$ python -q
>>> import numpy as np
>>> import numpy.linalg as la
>>> np.set_printoptions(precision=1, suppress=True, linewidth=120, sign=" ")
>>> def rnd(a):
...     return np.round(a, 1) + 0
... 
>>> K = np.loadtxt("x.csv", delimiter=",")
>>> print(K)
[[-12.2 -14.8  13.6]
 [-10.  -14.8  14.3]
 [ -8.4 -12.8  14. ]
 [-11.1 -14.3  14.2]
 [ -9.4 -12.4  16. ]
 [ -8.8 -13.9  16.2]
 [-10.1 -15.4  15.5]
 [-10.6 -14.5  15.1]
 [-10.5 -16.2  13.4]
 [ -8.6 -14.4  16. ]
 [ -9.9 -13.8  14.8]
 [ -9.5 -13.9  15.3]
 [ -9.9 -14.1  14.3]
 [-10.4 -13.3  14. ]
 [-10.2 -13.8  16.1]
 [-10.  -14.1  16. ]
 [-10.6 -16.2  15.6]
 [ -8.3 -13.9  15.1]
 [-10.3 -14.2  15.1]
 [ -8.6 -16.4  14.6]
 [-11.2 -15.4  13.4]
 [ -7.9 -15.   14.3]
 [ -9.8 -14.3  15.1]]
>>> A2 = K / la.norm(K, axis=1, keepdims=True)
>>> gram = A2 @ A2.T
>>> print((gram - 2 * np.eye(23)).round(6).argmax(axis=1))
[ 20  16  11  13  14   9  16  18  20  17  18   2   7   7  15  11   1   9  10  21   8  19  10]
>>> print(rnd(la.norm(A2, axis=1)))
[ 1.  1.  1.  1.  1.  1.  1.  1.  1.  1.  1.  1.  1.  1.  1.  1.  1.  1.  1.  1.  1.  1.  1.]
>>> hat = K @ la.solve(K.T @ K, K.T)
>>> print(rnd(np.trace(hat)))
3.0
>>> print(rnd(la.eigvalsh(hat)))
[ 0.  0.  0.  0.  0.  0.  0.  0.  0.  0.  0.  0.  0.  0.  0.  0.  0.  0.  0.  0.  1.  1.  1.]
>>> print(rnd(la.norm(K)))
110.3
>>> print(rnd(K.sum(axis=0)))
[-226.3 -331.9  342. ]
>>> X = np.array([[0, -3, 0], [0, 0, -2], [3, -3, -2]])
>>> O = X.astype(float).copy()
>>> for j in range(3):
...     O[:, j] -= O[:, :j] @ (O[:, :j].T @ O[:, j])
...     O[:, j] /= la.norm(O[:, j])
... 
>>> print(O)
[[ 0. -1.  0.]
 [ 0.  0. -1.]
 [ 1.  0.  0.]]
>>> rng = np.random.default_rng(39236)
>>> lab = rng.permutation(3)
>>> A2 = X[:, lab] * rng.choice([-1, 1], 3)
>>> print(A2)
[[ 0  0 -3]
 [-2  0  0]
 [-2 -3 -3]]
>>> U, _, Vt = la.svd(X.T @ A2)
>>> print(lab)
[ 2  0  1]
>>> print(rnd(la.lstsq(X, A2)[0]))
[[ 0. -1.  0.]
 [ 0.  0.  1.]
 [ 1.  0.  0.]]
>>> Xc = (K - K.mean(axis=0)) / K.std(axis=0)
>>> print(np.argwhere(np.abs(Xc) > 2))
[[ 0  0]
 [ 4  1]]
>>> print(rnd(Xc.std(axis=0)))
[ 1.  1.  1.]
>>> b = la.lstsq(np.delete(Xc, 2, axis=1), Xc[:, 2])[0]
>>> print(rnd(1 - np.var(Xc[:, 2] - np.delete(Xc, 2, axis=1) @ b)))
0.2
>>> print(rnd(b))
[ 0.3  0.2]
>>> vec = np.array([-2, -1, -2])
>>> y = X @ vec
>>> b, lr = np.zeros(3), 1 / la.norm(X, 2) ** 2
>>> for i in range(250):
...     b -= lr * X.T @ (X @ b - y)
...     if i % 50 == 0: print(i, round(la.norm(X @ b - y), 1))
... 
0 3.9
50 0.1
100 0.0
150 0.0
200 0.0
>>> print(rnd(la.cond(X)))
3.6
>>> u = np.array([1, 0, 3, -2])
>>> m1 = np.array([np.roll(u, i) for i in range(4)])
>>> print(m1)
[[ 1  0  3 -2]
 [-2  1  0  3]
 [ 3 -2  1  0]
 [ 0  3 -2  1]]
>>> print(m1 @ (-1.0) ** np.arange(4))
[ 6. -6.  6. -6.]
>>> print((m1 @ m1)[0])
[ 10 -12  10  -4]
>>> print(m1 @ np.ones(4))
[ 2.  2.  2.  2.]
>>> data = np.load("sample1.npy")
>>> print(data)
[[ 0  2  2]
 [ 0  0  0]
 [ 3  0  0]]
>>> vec = np.array([1, 2, -2])
>>> h1 = np.maximum(data @ vec, 0)
>>> print(np.maximum(data @ (3 * vec), 0))
[ 0  0  9]
>>> print(rnd(np.tanh(data @ vec)))
[ 0.  0.  1.]
>>> print(np.flatnonzero(h1 > 1e-9))
[ 2]
>>> rank = la.matrix_rank(data)
>>> print(rank)
2
>>> null = la.svd(data)[2][rank:].T
>>> print(data @ null)
[[ 0.]
 [ 0.]
 [ 0.]]
>>> print([int(la.matrix_rank(data[:, :j + 1])) for j in range(3)])
[1, 2, 2]
>>> print(null[:, 0] / null[np.abs(null[:, 0]).round(6).argmax(), 0])
[-0.  1. -1.]
>>> A2 = np.array([[2, 1], [2, 0], [1, 0]])
>>> print(np.einsum("ik,kj->ji", data, A2))
[[ 6  0  6]
 [ 0  0  3]]
>>> print(la.matrix_rank(data @ A2))
2
>>> print(np.einsum("ij->j", data))
[ 3  2  2]
>>> A2 = data + rng.integers(-2, 3, (3, 2)) @ rng.integers(-2, 3, (2, 3))
>>> print(A2)
[[-1  4  0]
 [ 2  2  1]
 [ 2  2 -2]]
>>> print(np.abs(A2 - data).sum(axis=1))
[ 5  5  5]
>>> M = np.loadtxt("w.csv", delimiter=",")
>>> print(M)
[[-3. -2. -1.  0.]
 [ 1.  2.  3.  4.]
 [ 5.  6.  7.  8.]]
>>> U, sigma, Vt = la.svd(M)
>>> print(np.argmax(sigma[:-1] / (sigma[1:] + 1e-6)) + 1)
2
>>> A2 = U[:, :2] @ np.diag(sigma[:2]) @ Vt[:2]
>>> print(la.matrix_rank(M, rtol=0.05))
2
>>> print(rnd(la.norm(M - A2) / la.norm(M)))
0.0
>>> W0 = np.loadtxt("block7.csv", delimiter=",")
>>> print(rnd(W0))
[[ 0.2  0.3  0.3]
 [ 0.3  0.9 -0.1]
 [ 0.3 -0.1  0.9]]
>>> rank = la.matrix_rank(W0)
>>> print(rank)
2
>>> null = la.svd(W0)[2][rank:].T
>>> print([int(la.matrix_rank(np.delete(W0, i, axis=0))) for i in range(3)])
[2, 2, 2]
>>> print(rnd(W0 @ null))
[[ 0.]
 [ 0.]
 [ 0.]]
>>> print([int(la.matrix_rank(W0[:, :j + 1])) for j in range(3)])
[1, 2, 2]
>>> print([int(la.matrix_rank(W0[:i])) for i in range(1, len(W0) + 1)])
[1, 2, 2]
>>> print(rnd(W0 @ la.pinv(W0) @ W0))
[[ 0.2  0.3  0.3]
 [ 0.3  0.9 -0.1]
 [ 0.3 -0.1  0.9]]
>>> print(np.allclose(W0[:-1].T @ la.lstsq(W0[:-1].T, W0[-1])[0], W0[-1]))
True
>>> print(la.lstsq(W0[:-1].T, W0[-1])[2])
2
>>> print(np.unique(W0.round(6), axis=0).shape)
(3, 3)
>>> A2 = np.array([[2, 2, -1], [-2, 1, 3], [1, 2, 3]])
>>> print(np.vstack([W0, A2.T]).shape)
(6, 3)
>>> print(la.matrix_rank(W0 @ A2))
2
>>> print(rnd(np.einsum("ik,kj->ij", W0, A2)))
[[ 0.1  1.3  1.5]
 [-1.3  1.3  2.1]
 [ 1.7  2.3  2.1]]
>>> u = np.array([-1, -2, 0])
>>> print(rnd(np.polyval(u, W0[0])))
[-0.5 -0.7 -0.6]
>>> print(rnd(np.correlate(W0[0], W0[1], "full")))
[ 0.   0.2  0.3  0.3  0.1]
>>> print(rnd(np.array([np.convolve(row, u, "same") for row in W0])))
[[-0.7 -0.9 -0.6]
 [-1.5 -1.7  0.2]
 [-0.5 -0.7 -1.8]]
>>> hat = np.triu(np.array([[9, 9, 8], [1, 8, 3], [0, 4, 7]]), 1) + np.eye(3)
>>> A2 = hat @ W0 @ la.inv(hat)
>>> print(la.matrix_rank(A2))
2
>>> print(rnd(la.det(A2)))
0.0
>>> print(rnd(np.trace(A2)), rnd(np.trace(W0)))
2.0 2.0
>>> print(rnd(np.poly(A2)))
[ 1. -2.  1.  0.]
>>> print(rnd(hat @ W0 - W0 @ hat))
[[ 4.9  5.3  3.7]
 [ 0.8 -3.  -2.3]
 [ 0.  -2.5 -1.9]]
>>> print(rnd(A2))
[[  5.1 -38.4  81. ]
 [  1.1  -9.6  22.3]
 [  0.3  -2.6   6.5]]
>>> J = np.load("test11.npy")
>>> print(J)
[[-14.8  -8.9 -12.5]
 [ -8.3  -5.4  -7.4]
 [  3.1  -8.1  -8.5]
 [ -3.7  -7.2  -8.6]
 [ -6.4  -3.6  -5. ]
 [  0.6  -0.9  -1. ]
 [-12.4  -8.2 -11.1]
 [  0.6  -8.9 -10.1]
 [  2.3  -7.1  -7.8]
 [ -5.9  -4.5  -5.9]]
>>> Xc = (J - J.mean(axis=0)) / J.std(axis=0)
>>> print(rnd(Xc.std(axis=0)))
[ 1.  1.  1.]
>>> b = la.lstsq(np.delete(Xc, 0, axis=1), Xc[:, 0])[0]
>>> print(np.abs(b).argmax())
1
>>> print(rnd(b))
[-3.1  3.4]
>>> lab = J[:, 1] > np.median(J[:, 1])
>>> u = J[lab].mean(axis=0) - J[~lab].mean(axis=0)
>>> print(rnd(u))
[ 1.9  4.   4.7]
>>> print(lab.astype(int))
[ 0  1  0  0  1  1  0  0  1  1]
>>> u = np.array([-1, 0])
>>> print(np.array([np.convolve(row, u, "same") for row in J]))
[[14.8  8.9 12.5]
 [ 8.3  5.4  7.4]
 [-3.1  8.1  8.5]
 [ 3.7  7.2  8.6]
 [ 6.4  3.6  5. ]
 [-0.6  0.9  1. ]
 [12.4  8.2 11.1]
 [-0.6  8.9 10.1]
 [-2.3  7.1  7.8]
 [ 5.9  4.5  5.9]]
>>> print(np.polyval(u, J[4]))
[ 6.4  3.6  5. ]
>>> print(rnd(np.cross(J[4, :3], J[3, :3])))
[ -5.  -36.5  32.8]
>>> A2 = np.c_[J[:, :1] @ np.array([[6]]), np.array([3, 1, 3, 1, -1, -3, 1, 1, -3, 2])]
>>> print(rnd(A2))
[[-88.8   3. ]
 [-49.8   1. ]
 [ 18.6   3. ]
 [-22.2   1. ]
 [-38.4  -1. ]
 [  3.6  -3. ]
 [-74.4   1. ]
 [  3.6   1. ]
 [ 13.8  -3. ]
 [-35.4   2. ]]
>>> print(la.matrix_rank(np.c_[J, A2]))
4
>>> print(la.matrix_rank(A2))
2
>>> vec = np.array([-1, 2, 0])
>>> print(la.norm(J @ vec) <= la.norm(J, 2) * la.norm(vec) + 1e-9)
True
>>> print(rnd(J @ (2 * vec)))
[ -6.   -5.  -38.6 -21.4  -1.6  -4.8  -8.  -36.8 -33.   -6.2]
>>> print(rnd((J * vec).sum(axis=1)))
[ -3.   -2.5 -19.3 -10.7  -0.8  -2.4  -4.  -18.4 -16.5  -3.1]
>>> A = np.load("out1.npy")
>>> print(A)
[[ 0  1  0]
 [-1  0  1]
 [ 0 -1  0]]
>>> U, sigma, Vt = la.svd(A)
>>> evecs = Vt[:(sigma > 1e-8).sum()]
>>> vec = A[1] + 3 * A[0] + rng.integers(2) * np.eye(3)[1]
>>> print(vec)
[-1.  4.  1.]
>>> print(la.matrix_rank(np.vstack([A, vec])))
2
